% python3 -q
>>> import numpy as np
>>> from numpy import linalg as LA
>>> np.set_printoptions(precision=2, suppress=True, linewidth=140)
>>> def tidy(a):
...     return np.round(a, 2) + 0
... 
>>> A = np.load("layer11.npy")
>>> A
array([[ 0,  0,  0,  0,  0,  0,  0,  3,  0,  0,  0,  0,  0,  0],
       [ 0,  0,  0,  0,  0,  0,  0,  0,  0,  0,  0,  0, -9,  0],
       [ 0,  0,  0,  0,  0,  0,  0,  0,  0,  0,  0,  0,  0,  7],
       [ 0,  0,  0,  0,  0,  5,  0,  0,  0,  0,  0,  0,  0,  0],
       [ 0,  0,  0,  0,  0,  0,  0,  0,  0,  0,  0,  6,  0,  0],
       [ 0,  0,  0,  1,  0,  0,  0,  0,  0,  0,  0,  0,  0,  0],
       [ 0,  0,  0,  0, -2,  0,  0,  0,  0,  0,  0,  0,  0,  0],
       [ 0,  0,  0,  0,  0,  0,  0,  0,  9,  0,  0,  0,  0,  0],
       [ 0,  0,  0,  0,  0,  0,  0,  0,  0,  4,  0,  0,  0,  0],
       [ 0, -4,  0,  0,  0,  0,  0,  0,  0,  0,  0,  0,  0,  0],
       [ 0,  0,  0,  0,  0,  0,  0,  0,  0,  0,  0,  0,  0,  0],
       [ 0,  0,  0,  0,  0,  0,  0,  0,  0,  0,  0,  0,  0,  0],
       [ 0,  0,  0,  0,  0,  0,  2,  0,  0,  0,  0,  0,  0,  0],
       [ 0,  0,  0,  0,  0,  0,  0,  0,  0,  0,  6,  0,  0,  0]])
>>> rng = np.random.default_rng(4955)
>>> lab = rng.permutation(14)
>>> lab
array([ 3,  4,  1,  0,  8,  5, 12, 10, 11,  9,  7,  2, 13,  6])
>>> A2 = A[lab][:, lab]
>>> tidy(np.sort(np.abs(LA.eigvals(A2))))
array([0.  , 0.  , 0.  , 0.  , 0.  , 0.  , 0.  , 0.  , 0.  , 0.  , 0.  , 0.  , 2.24, 2.24])
>>> tidy(LA.det(A2)), tidy(LA.det(A[lab]))
(np.float64(0.0), np.float64(0.0))
>>> A.shape
(14, 14)
>>> A[:, 2] @ A[:, 11]
np.int64(0)
>>> tidy(LA.svd(A, compute_uv=False))
array([9., 9., 7., 6., 6., 5., 4., 4., 3., 2., 2., 1., 0., 0.])
>>> tidy(LA.norm(A[7] - A[10]))
np.float64(9.0)
>>> tidy(LA.norm(A) ** 2 / LA.norm(A, 2) ** 2)
np.float64(4.42)
>>> tidy(LA.norm(A[7], 1)), tidy(LA.norm(A[7], np.inf))
(np.float64(9.0), np.float64(9.0))
>>> LA.norm(A, axis=1).argmax()
np.int64(1)
>>> A[7] @ A[10]
np.int64(0)
>>> lab = rng.integers(0, 2, 15)
>>> m1 = np.triu((lab[:, None] == lab) & (rng.random((15, 15)) < 0.8), 1).astype(int)
>>> m1 += m1.T
>>> m1
array([[0, 0, 0, 1, 0, 1, 0, 0, 0, 0, 0, 1, 1, 0, 1],
       [0, 0, 1, 1, 0, 1, 0, 0, 0, 0, 0, 1, 0, 0, 1],
       [0, 1, 0, 0, 0, 1, 0, 0, 0, 0, 0, 1, 1, 0, 1],
       [1, 1, 0, 0, 0, 1, 0, 0, 0, 0, 0, 0, 1, 0, 1],
       [0, 0, 0, 0, 0, 0, 1, 1, 0, 1, 1, 0, 0, 1, 0],
       [1, 1, 1, 1, 0, 0, 0, 0, 0, 0, 0, 1, 1, 0, 1],
       [0, 0, 0, 0, 1, 0, 0, 0, 1, 1, 1, 0, 0, 1, 0],
       [0, 0, 0, 0, 1, 0, 0, 0, 0, 0, 1, 0, 0, 1, 0],
       [0, 0, 0, 0, 0, 0, 1, 0, 0, 0, 1, 0, 0, 1, 0],
       [0, 0, 0, 0, 1, 0, 1, 0, 0, 0, 1, 0, 0, 1, 0],
       [0, 0, 0, 0, 1, 0, 1, 1, 1, 1, 0, 0, 0, 1, 0],
       [1, 1, 1, 0, 0, 1, 0, 0, 0, 0, 0, 0, 1, 0, 1],
       [1, 0, 1, 1, 0, 1, 0, 0, 0, 0, 0, 1, 0, 0, 1],
       [0, 0, 0, 0, 1, 0, 1, 1, 1, 1, 1, 0, 0, 0, 0],
       [1, 1, 1, 1, 0, 1, 0, 0, 0, 0, 0, 1, 1, 0, 0]])
>>> O, R = LA.qr(m1)
>>> tidy(abs(R[0, 0])), tidy(LA.norm(m1[:, 0]))
(np.float64(2.24), np.float64(2.24))
>>> O.shape, R.shape
((15, 15), (15, 15))
>>> tidy(np.trace(O @ O.T))
np.float64(15.0)
>>> evals, V = LA.eigh(m1)
>>> vec = np.array([0, -1, -1, 1, 0, 0, 0, -2, -1, 3, 0, -1, 0, 3, 3])
>>> (np.sign(V[:, -1].round(6)) == np.sign(V[0, -1].round(6))).astype(int)
array([1, 1, 1, 1, 0, 1, 0, 0, 0, 0, 0, 1, 1, 0, 1])
>>> tidy(vec @ m1 @ vec / (vec @ vec)), tidy(evals[0]), tidy(evals[-1])
(np.float64(-0.22), np.float64(-2.25), np.float64(5.84))
>>> J = np.load("a.npy")
>>> J
array([[0, 0, 1, 0, 1, 0, 0, 1, 0, 1, 0, 1, 0, 0, 1],
       [0, 0, 0, 0, 0, 0, 0, 0, 0, 0, 0, 0, 1, 0, 0],
       [1, 0, 0, 0, 1, 0, 0, 1, 0, 1, 0, 1, 0, 0, 1],
       [0, 0, 0, 0, 0, 0, 0, 0, 1, 0, 1, 0, 0, 1, 0],
       [1, 0, 1, 0, 0, 0, 0, 1, 0, 0, 0, 1, 0, 0, 0],
       [0, 0, 0, 0, 0, 0, 1, 0, 1, 0, 1, 0, 0, 1, 0],
       [0, 0, 0, 0, 0, 1, 0, 0, 0, 0, 1, 0, 0, 1, 0],
       [1, 0, 1, 0, 1, 0, 0, 0, 0, 1, 0, 1, 0, 0, 1],
       [0, 0, 0, 1, 0, 1, 0, 0, 0, 0, 1, 0, 0, 1, 0],
       [1, 0, 1, 0, 0, 0, 0, 1, 0, 0, 0, 1, 0, 0, 1],
       [0, 0, 0, 1, 0, 1, 1, 0, 1, 0, 0, 0, 0, 1, 0],
       [1, 0, 1, 0, 1, 0, 0, 1, 0, 1, 0, 0, 0, 0, 1],
       [0, 1, 0, 0, 0, 0, 0, 0, 0, 0, 0, 0, 0, 0, 0],
       [0, 0, 0, 1, 0, 1, 1, 0, 1, 0, 1, 0, 0, 0, 0],
       [1, 0, 1, 0, 0, 0, 0, 1, 0, 1, 0, 1, 0, 0, 0]])
>>> tidy(LA.norm(J, 1)), tidy(LA.norm(J, np.inf))
(np.float64(6.0), np.float64(6.0))
>>> J[4] @ J[9]
np.int64(4)
>>> tidy(LA.norm(J, axis=0))
array([2.45, 1.  , 2.45, 1.73, 2.  , 2.  , 1.73, 2.45, 2.  , 2.24, 2.24, 2.45, 1.  , 2.24, 2.24])
>>> tidy(LA.norm(J[4], 1)), tidy(LA.norm(J[4], np.inf))
(np.float64(4.0), np.float64(1.0))
>>> tidy(LA.norm(J) ** 2 / LA.norm(J, 2) ** 2)
np.float64(2.11)
>>> LA.norm(J, axis=1).argmax()
np.int64(0)
>>> ang = np.radians(72)
>>> R = np.eye(15)
>>> R[13, 13] = R[1, 1] = np.cos(ang)
>>> R[13, 1], R[1, 13] = -np.sin(ang), np.sin(ang)
>>> A2 = J @ R.T
>>> np.allclose(J @ J.T, A2 @ A2.T)
True
>>> np.allclose(LA.norm(J, axis=1), LA.norm(A2, axis=1))
True
>>> r0, r1 = J[1], J[9]
>>> r0 @ r1
np.int64(0)
>>> pr = (r0 @ r1) / (r0 @ r0) * r0
>>> (r1 - pr) @ r0
np.float64(0.0)
>>> LA.matrix_rank(np.outer(r0, r1))
np.int64(1)
>>> r1 - pr
array([1., 0., 1., 0., 0., 0., 0., 1., 0., 0., 0., 1., 0., 0., 1.])
>>> tidy(np.sort(LA.eigvals(J).real))
array([-1.89, -1.69, -1.62, -1.  , -1.  , -1.  , -1.  , -1.  , -1.  , -0.43,  0.38,  0.62,  1.  ,  4.12,  5.5 ])
